$ ipython --no-banner

In [1]: import numpy as np

In [2]: import numpy.linalg as la

In [3]: np.set_printoptions(precision=2, suppress=True, linewidth=120, sign=" ")

In [4]: feats = np.loadtxt("out1.csv", delimiter=",")

In [5]: print(feats)
[[ 1.    0.9   0.81]
 [ 0.9   1.    0.9 ]
 [ 0.81  0.9   1.  ]]

In [6]: vals, vecs = la.eigh(feats)

In [7]: print(np.unique(vals.round(6) + 0, return_counts=True)[1])
[ 1  1  1]

In [8]: print((vals > 1e-8).sum(), (vals < -1e-8).sum())
3 0

In [9]: print(la.eigvalsh(feats + -2 * np.eye(3)))
[-1.93 -1.81  0.74]

In [10]: print(np.abs(vecs[:, -1]))
[ 0.57  0.59  0.57]

In [11]: print(np.round(vecs.T @ feats @ vecs, 2) + 0)
[[ 0.07  0.    0.  ]
 [ 0.    0.19  0.  ]
 [ 0.    0.    2.74]]

In [12]: print(vals)
[ 0.07  0.19  2.74]

In [13]: print(la.svd(feats, compute_uv=False))
[ 2.74  0.19  0.07]

In [14]: q, r_ = la.qr(feats)

In [15]: print(q.round(2) + 0)
[[-0.64  0.77  0.  ]
 [-0.57 -0.47 -0.67]
 [-0.52 -0.43  0.74]]

In [16]: print(round(float(abs(r_[0, 0])), 2), round(float(la.norm(feats[:, 0])), 2))
1.57 1.57

In [17]: print(q.shape, r_.shape)
(3, 3) (3, 3)

In [18]: print(np.abs(np.diag(r_)))
[ 1.57  0.16  0.14]

In [19]: print(r_)
[[-1.57 -1.61 -1.55]
 [ 0.   -0.16 -0.23]
 [ 0.    0.    0.14]]

In [20]: Lm = la.cholesky(feats)

In [21]: print(feats / np.sqrt(np.outer(np.diag(feats), np.diag(feats))))
[[ 1.    0.9   0.81]
 [ 0.9   1.    0.9 ]
 [ 0.81  0.9   1.  ]]

In [22]: M = np.array([[0.6, -0.9, 1.3, 0.6],
    ...:     [1.6, -0.4, -1.8, 0.1],
    ...:     [-0.5, -0.1, -0.4, -0.6],
    ...:     [0.6, 0.4, 0.1, 1.5],
    ...:     [-1.1, 1.1, 1.1, 1.5],
    ...:     [1.0, 0.0, 1.6, -0.1],
    ...:     [1.1, -1.3, 0.7, -1.4],
    ...:     [-0.5, -0.2, 0.0, -0.1],
    ...:     [0.1, 0.4, 1.9, -0.6],
    ...:     [0.7, -1.8, 1.5, 1.2],
    ...:     [1.8, -0.9, -0.2, -0.3],
    ...:     [0.7, -1.5, 0.3, -0.1],
    ...:     [0.5, 0.5, -1.5, -0.4],
    ...:     [-0.8, 1.0, -0.6, 0.5],
    ...:     [0.2, -0.1, -0.3, -0.3],
    ...:     [-1.1, 0.0, -1.7, -1.7],
    ...:     [0.7, 0.0, 1.0, 0.1],
    ...:     [-0.7, -0.6, -1.1, 0.7],
    ...:     [0.5, 1.4, -0.6, 0.2],
    ...:     [1.2, -0.3, -0.7, 0.1],
    ...:     [1.5, -0.4, 0.7, -0.4],
    ...:     [0.0, -0.3, 0.4, -0.3],
    ...:     [1.3, -0.3, -0.6, -1.0],
    ...:     [-1.7, -0.6, -1.0, -1.8]])

In [23]: M[6] *= 5

In [24]: print(M)
[[ 0.6 -0.9  1.3  0.6]
 [ 1.6 -0.4 -1.8  0.1]
 [-0.5 -0.1 -0.4 -0.6]
 [ 0.6  0.4  0.1  1.5]
 [-1.1  1.1  1.1  1.5]
 [ 1.   0.   1.6 -0.1]
 [ 5.5 -6.5  3.5 -7. ]
 [-0.5 -0.2  0.  -0.1]
 [ 0.1  0.4  1.9 -0.6]
 [ 0.7 -1.8  1.5  1.2]
 [ 1.8 -0.9 -0.2 -0.3]
 [ 0.7 -1.5  0.3 -0.1]
 [ 0.5  0.5 -1.5 -0.4]
 [-0.8  1.  -0.6  0.5]
 [ 0.2 -0.1 -0.3 -0.3]
 [-1.1  0.  -1.7 -1.7]
 [ 0.7  0.   1.   0.1]
 [-0.7 -0.6 -1.1  0.7]
 [ 0.5  1.4 -0.6  0.2]
 [ 1.2 -0.3 -0.7  0.1]
 [ 1.5 -0.4  0.7 -0.4]
 [ 0.  -0.3  0.4 -0.3]
 [ 1.3 -0.3 -0.6 -1. ]
 [-1.7 -0.6 -1.  -1.8]]

In [25]: d = la.norm(M[:, None] - M[None], axis=-1)

In [26]: print(np.unravel_index(d.round(6).argmax(), d.shape))
(np.int64(4), np.int64(6))

In [27]: print(d.shape)
(24, 24)

In [28]: print((d + 1e9 * np.eye(24)).round(6).argmin(axis=1))
[ 16  19   7  16  13  16  10   2   5   0  19   0  14  18  21  23   5   7  13  10  16   7  19  15]

In [29]: print(d[21].round(6).argsort(kind="stable")[:4])
[ 21   7  14   2]

In [30]: idx = M[:, 1] > np.median(M[:, 1])

In [31]: u = M[idx].mean(axis=0) - M[~idx].mean(axis=0)

In [32]: print(round((((M - M.mean(axis=0)) @ u > 0) == idx).mean(), 2))
0.88

In [33]: print(((M - M.mean(axis=0)) @ u > 0).astype(int))
[ 0  0  1  1  1  1  0  1  1  0  0  0  1  1  1  1  1  1  1  0  0  1  0  1]

In [34]: print(np.argsort(-np.abs(u).round(6), kind="stable"))
[ 1  0  3  2]

In [35]: vec = np.array([1, 3, 1, 3])

In [36]: print(np.sign((M @ vec).round(6)))
[ 1. -1. -1.  1.  1.  1. -1. -1.  1.  1. -1. -1. -1.  1. -1. -1.  1. -1.  1. -1. -1. -1. -1. -1.]

In [37]: print(M @ np.eye(4)[3])
[ 0.6  0.1 -0.6  1.5  1.5 -0.1 -7.  -0.1 -0.6  1.2 -0.3 -0.1 -0.4  0.5 -0.3 -1.7  0.1  0.7  0.2  0.1 -0.4 -0.3 -1.
 -1.8]

In [38]: print(la.norm(M @ vec) <= la.norm(M, 2) * la.norm(vec) + 1e-9)
True

In [39]: print(M @ (2 * vec))
[  2.   -2.2  -6.   12.8  15.6   4.6 -63.   -2.8   2.8   0.8  -4.   -7.6  -1.4   6.2  -2.6 -15.8   4.   -3.    9.4
  -0.2  -0.4  -2.8  -6.4 -19.8]

In [40]: print(np.einsum("ij,j->i", M, vec))
[  1.   -1.1  -3.    6.4   7.8   2.3 -31.5  -1.4   1.4   0.4  -2.   -3.8  -0.7   3.1  -1.3  -7.9   2.   -1.5   4.7
  -0.1  -0.2  -1.4  -3.2  -9.9]

In [41]: print((M * vec).sum(axis=1))
[  1.   -1.1  -3.    6.4   7.8   2.3 -31.5  -1.4   1.4   0.4  -2.   -3.8  -0.7   3.1  -1.3  -7.9   2.   -1.5   4.7
  -0.1  -0.2  -1.4  -3.2  -9.9]

In [42]: print((M @ vec).argmax())
4

In [43]: T = np.stack([M, 4 * M, M[::-1]])

In [44]: print(la.norm(T, axis=(1, 2)))
[ 14.49  57.96  14.49]

In [45]: mat = np.load("case5.npy")

In [46]: print(mat)
[[ 1  2  1  2  2]
 [ 1  3  0  3  1]
 [ 1  3  0  3  1]]

In [47]: q, vecs = la.qr(feats[:, :1])[0], la.qr(feats[:, 1:])[0]

In [48]: s = la.svd(q.T @ vecs, compute_uv=False)

In [49]: print(s)
[ 1.]

In [50]: print(round(float(la.norm(q @ q.T - vecs @ vecs.T, 2)), 2))
1.0

In [51]: print(round(float(la.norm(mat[2], 1)), 2), round(float(la.norm(mat[2], np.inf)), 2))
8.0 3.0

In [52]: print(np.round(la.norm(mat, 1), 2), round(la.norm(mat, np.inf), 2))
8.0 8.0

In [53]: print(la.norm(mat, axis=1))
[ 3.74  4.47  4.47]

In [54]: print(np.round(la.norm(mat, 2), 2))
7.2

In [55]: print(la.norm(mat, axis=1).argmax())
1

In [56]: print(round(float(la.norm(mat) ** 2 / la.norm(mat, 2) ** 2), 2))
1.04

In [57]: print(round(float(la.norm(mat, "nuc")), 2))
8.66

In [58]: A = np.load("data.npy")

In [59]: print(A)
[[-0.83 -0.03 -0.26 -0.49]
 [ 0.28 -0.59  0.4  -0.65]
 [-0.07 -0.79 -0.46  0.4 ]
 [-0.48 -0.18  0.75  0.42]]

In [60]: # columns are unit length and at right angles

In [61]: Y = la.invert(A)
---------------------------------------------------------------------------
AttributeError                            Traceback (most recent call last)
Cell In[61], line 1
----> 1 Y = la.invert(A)

AttributeError: module 'numpy.linalg' has no attribute 'invert'

In [62]: Y = la.inv(A)

In [63]: print(np.round(la.slogdet(A)[0], 2))
-1.0

In [64]: print(np.round(A @ Y, 2) + 0)
[[ 1.  0.  0.  0.]
 [ 0.  1.  0.  0.]
 [ 0.  0.  1.  0.]
 [ 0.  0.  0.  1.]]

In [65]: print(la.det(A) * Y)
[[ 0.83 -0.28  0.07  0.48]
 [ 0.03  0.59  0.79  0.18]
 [ 0.26 -0.4   0.46 -0.75]
 [ 0.49  0.65 -0.4  -0.42]]

In [66]: print(np.round(la.det(A) * la.det(Y), 2))
1.0

In [67]: u = np.array([1, 2, 3, 2])

In [68]: Y = A + np.outer(u, np.eye(4)[2])

In [69]: print(Y)
[[-0.83 -0.03  0.74 -0.49]
 [ 0.28 -0.59  2.4  -0.65]
 [-0.07 -0.79  2.54  0.4 ]
 [-0.48 -0.18  2.75  0.42]]

In [70]: print(la.matrix_rank(Y - A))
1

In [71]: print(np.round(la.det(Y) / la.det(A), 2), np.round(1 + la.solve(A, u)[2], 2))
1.66 1.66

In [72]: print(round(A[:, 1] @ A[:, 0], 2))
0.0

In [73]: vec = np.array([0, 2, -2, 0])

In [74]: print([p for p in range(1, 25) if np.allclose(la.matrix_power(A, p), np.eye(4))])
[]

In [75]: print(4 - la.matrix_rank(A - np.eye(4), tol=1e-8))
1

In [76]: print(np.sort(np.abs(np.degrees(np.angle(la.eigvals(A))))))
[   0.    136.56  136.56  180.  ]

In [77]: print(np.round(A.T @ (A @ vec), 2) + 0)
[ 0.  2. -2.  0.]

In [78]: q, vecs = la.qr(A[:, :3])[0], la.qr(A[:, 3:])[0]

In [79]: s = la.svd(q.T @ vecs, compute_uv=False)

In [80]: print(np.round(la.norm(q @ q.T - vecs @ vecs.T, 2), 2))
1.0

In [81]: K = np.load("run12.npy")

In [82]: print(K)
[[-0.14 -0.34  0.55  0.48  0.57]
 [-0.68 -0.44  0.07  0.1  -0.57]
 [-0.34 -0.25 -0.75 -0.02  0.51]
 [-0.14 -0.24  0.33 -0.87  0.24]
 [ 0.62 -0.75 -0.15  0.01 -0.17]]

In [83]: # columns are unit length and at right angles

In [84]: print(np.poly(K))
[ 1.    2.37  1.38 -1.38 -2.37 -1.  ]

In [85]: print(la.eigvals(K))
[ 1.  +0.j   -0.69+0.72j -0.69-0.72j -0.99+0.13j -0.99-0.13j]

In [86]: print(np.round(la.eigvals(K).sum().real, 2))
-2.37

In [87]: print(np.round(la.det(K.T), 2))
1.0

In [88]: print(np.kron(np.eye(2, dtype=int), K))
[[-0.14 -0.34  0.55  0.48  0.57 -0.   -0.    0.    0.    0.  ]
 [-0.68 -0.44  0.07  0.1  -0.57 -0.   -0.    0.    0.   -0.  ]
 [-0.34 -0.25 -0.75 -0.02  0.51 -0.   -0.   -0.   -0.    0.  ]
 [-0.14 -0.24  0.33 -0.87  0.24 -0.   -0.    0.   -0.    0.  ]
 [ 0.62 -0.75 -0.15  0.01 -0.17  0.   -0.   -0.    0.   -0.  ]
 [-0.   -0.    0.    0.    0.   -0.14 -0.34  0.55  0.48  0.57]
 [-0.   -0.    0.    0.   -0.   -0.68 -0.44  0.07  0.1  -0.57]
 [-0.   -0.   -0.   -0.    0.   -0.34 -0.25 -0.75 -0.02  0.51]
 [-0.   -0.    0.   -0.    0.   -0.14 -0.24  0.33 -0.87  0.24]
 [ 0.   -0.   -0.    0.   -0.    0.62 -0.75 -0.15  0.01 -0.17]]

In [89]: print(round(la.det(K[::-1]), 2))
1.0

In [90]: vec = np.array([8, 4, 9, 4, 4])

In [91]: print(np.abs(la.eigvals(K)))
[ 1.  1.  1.  1.  1.]

In [92]: print(K.T @ (K @ vec))
[ 8.  4.  9.  4.  4.]

In [93]: print(round(float(la.norm(vec)), 2), np.round(la.norm(K @ vec), 2))
13.89 13.89

In [94]: P = np.triu(np.array([[-7, 4, 2, -2, 9],
    ...:     [5, 1, 3, -8, 5],
    ...:     [-9, -9, -2, -2, 7],
    ...:     [0, -3, -3, -4, 9],
    ...:     [-5, 0, 3, 2, 1]]), 1) + np.eye(5)

In [95]: Y = P @ K @ la.inv(P)

In [96]: print(round(float(np.trace(Y)), 2), round(float(np.trace(K)), 2))
-2.37 -2.37

In [97]: q, r_ = la.qr(K)

In [98]: print(np.abs(np.diag(r_)))
[ 1.  1.  1.  1.  1.]

In [99]: print(np.round(q.T @ q, 2) + 0)
[[ 1.  0.  0.  0.  0.]
 [ 0.  1.  0.  0.  0.]
 [ 0.  0.  1.  0.  0.]
 [ 0.  0.  0.  1.  0.]
 [ 0.  0.  0.  0.  1.]]

In [100]: print(q)
[[-0.14 -0.34  0.55  0.48  0.57]
 [-0.68 -0.44  0.07  0.1  -0.57]
 [-0.34 -0.25 -0.75 -0.02  0.51]
 [-0.14 -0.24  0.33 -0.87  0.24]
 [ 0.62 -0.75 -0.15  0.01 -0.17]]

In [101]: print(np.allclose(r_.T @ r_, K.T @ K))
True

In [102]: u = np.array([5, -1, -4, -1, -5])

In [103]: Y = q + np.outer(u, np.eye(5)[4])

In [104]: print(la.matrix_rank(la.inv(Y) - la.inv(q), tol=1e-8))
1
